% ipython --no-banner

In [1]: import numpy as np

In [2]: np.set_printoptions(precision=1, suppress=True, linewidth=120)

In [3]: J = np.load("case12.npy")

In [4]: J
Out[4]: 
array([[ 1. ,  0. ,  0. ],
       [ 0. , -0.7,  0.7],
       [ 0. , -0.7, -0.7]])

In [5]: # orthonormal columns

In [6]: np.sort(np.linalg.eigvals(J).real)
Out[6]: array([-0.7, -0.7,  1. ])

In [7]: (J != 0).astype(int)
Out[7]: 
array([[1, 0, 0],
       [0, 1, 1],
       [0, 1, 1]])

In [8]: np.flatnonzero(np.linalg.matrix_power((J != 0) + (J.T != 0) + np.eye(3), 3)[2])
Out[8]: array([1, 2])

In [9]: (np.linalg.matrix_power((J != 0) + (J.T != 0) + np.eye(3), 3) > 0).astype(int)
Out[9]: 
array([[1, 0, 0],
       [0, 1, 1],
       [0, 1, 1]])

In [10]: M2 = np.linalg.inv(J)

In [11]: print(np.round(J @ M2, 1) + 0)
[[1. 0. 0.]
 [0. 1. 0.]
 [0. 0. 1.]]

In [12]: np.linalg.inv(M2)
Out[12]: 
array([[ 1. ,  0. ,  0. ],
       [ 0. , -0.7,  0.7],
       [-0. , -0.7, -0.7]])

In [13]: print((np.abs(M2) > 1e-9).astype(int))
[[1 0 0]
 [0 1 1]
 [0 1 1]]

In [14]: print(round(float(np.linalg.slogdet(J)[0]), 1))
1.0

In [15]: np.linalg.det(J) * M2
Out[15]: 
array([[ 1. ,  0. ,  0. ],
       [-0. , -0.7, -0.7],
       [ 0. ,  0.7, -0.7]])

In [16]: rng = np.random.default_rng(62926)

In [17]: labels = rng.permutation(3)

In [18]: print(labels)
[2 1 0]

In [19]: M2 = J[labels][:, labels]

In [20]: round(np.trace(M2), 1)
Out[20]: np.float64(-0.4)

In [21]: print(np.allclose(M2, J))
False

In [22]: np.round(np.linalg.det(M2), 1), round(np.linalg.det(J[labels]), 1)
Out[22]: (np.float64(1.0), np.float64(-1.0))

In [23]: np.sort(np.abs(np.linalg.eigvals(M2)))
Out[23]: array([1., 1., 1.])

In [24]: proj = np.triu(np.array([[9, 3, -7], [-9, -1, -5], [3, -5, -7]]), 1) + np.eye(3)

In [25]: M2 = proj @ J @ np.linalg.inv(proj)

In [26]: proj @ J - J @ proj
Out[26]: 
array([[ 0. , -0.2, 14.1],
       [ 0. ,  3.5,  0. ],
       [ 0. ,  0. , -3.5]])

In [27]: feats = 0.2 ** np.abs(np.subtract.outer(np.arange(3), np.arange(3)))

In [28]: feats.round(1) + 0
Out[28]: 
array([[1. , 0.2, 0. ],
       [0.2, 1. , 0.2],
       [0. , 0.2, 1. ]])

In [29]: # equal to its transpose

In [30]: evals, V = np.linalg.eigh(feats)

In [31]: np.linalg.eigvalsh(feats + 5 * np.eye(3))
Out[31]: array([5.7, 6. , 6.3])

In [32]: print(np.unique(evals.round(6) + 0, return_counts=True)[1])
[1 1 1]

In [33]: print(np.round(V @ np.diag(evals) @ V.T, 1) + 0)
[[1.  0.2 0. ]
 [0.2 1.  0.2]
 [0.  0.2 1. ]]

In [34]: np.abs(V[:, -1]).round(6).argmax()
Out[34]: np.int64(1)

In [35]: print(np.linalg.eigvalsh(feats @ feats))
[0.5 0.9 1.7]

In [36]: np.round(V.T @ feats @ V, 1) + 0
Out[36]: 
array([[0.7, 0. , 0. ],
       [0. , 1. , 0. ],
       [0. , 0. , 1.3]])

In [37]: np.round(V.T @ V, 1) + 0
Out[37]: 
array([[1., 0., 0.],
       [0., 1., 0.],
       [0., 0., 1.]])

In [38]: evals.sum(), np.trace(feats)
Out[38]: (np.float64(3.0), np.float64(3.0))

In [39]: M2 = np.linalg.inv(feats)

In [40]: (np.abs(M2) > 1e-9).astype(int)
Out[40]: 
array([[1, 1, 0],
       [1, 1, 1],
       [0, 1, 1]])

In [41]: np.round(np.linalg.inv(M2), 1) + 0
Out[41]: 
array([[1. , 0.2, 0. ],
       [0.2, 1. , 0.2],
       [0. , 0.2, 1. ]])

In [42]: M2.round(1) + 0
Out[42]: 
array([[ 1. , -0.2,  0. ],
       [-0.2,  1.1, -0.2],
       [ 0. , -0.2,  1. ]])

In [43]: print(np.allclose(M2, feats.T))
False

In [44]: print(round(float(np.linalg.det(feats) * np.linalg.det(M2)), 1))
1.0

In [45]: round(float(np.linalg.slogdet(feats)[0]), 1)
Out[45]: 1.0

In [46]: np.round(feats @ M2, 1) + 0
Out[46]: 
array([[1., 0., 0.],
       [0., 1., 0.],
       [0., 0., 1.]])

In [47]: print(np.round((feats + feats.T) / 2, 1) + 0)
[[1.  0.2 0. ]
 [0.2 1.  0.2]
 [0.  0.2 1. ]]

In [48]: np.allclose(feats, feats.T)
Out[48]: True

In [49]: (feats - feats.T) / 2
Out[49]: 
array([[0., 0., 0.],
       [0., 0., 0.],
       [0., 0., 0.]])

In [50]: data = np.loadtxt("m.csv", delimiter=",")

In [51]: data.round(1) + 0
Out[51]: 
array([[ 0. , -0.2,  0. ,  0. ],
       [-0.2,  0.9,  0.2, -0.2],
       [ 0. ,  0.2,  0. ,  0. ],
       [ 0. , -0.2,  0. ,  0. ]])

In [52]: # looks like rank 1

In [53]: M2 = data + rng.integers(-2, 3, (4, 1)) @ rng.integers(-2, 3, (1, 4))

In [54]: M2
Out[54]: 
array([[ 2. , -2.2,  2. ,  4. ],
       [ 1.8, -1.1,  2.2,  3.8],
       [-2. ,  2.2, -2. , -4. ],
       [ 2. , -2.2,  2. ,  4. ]])

In [55]: M2 - data
Out[55]: 
array([[ 2., -2.,  2.,  4.],
       [ 2., -2.,  2.,  4.],
       [-2.,  2., -2., -4.],
       [ 2., -2.,  2.,  4.]])

In [56]: np.round(np.linalg.svd(M2 - data, compute_uv=False), 1) + 0
Out[56]: array([10.6,  0. ,  0. ,  0. ])

In [57]: np.linalg.matrix_rank(M2 - data, tol=1e-8)
Out[57]: np.int64(1)
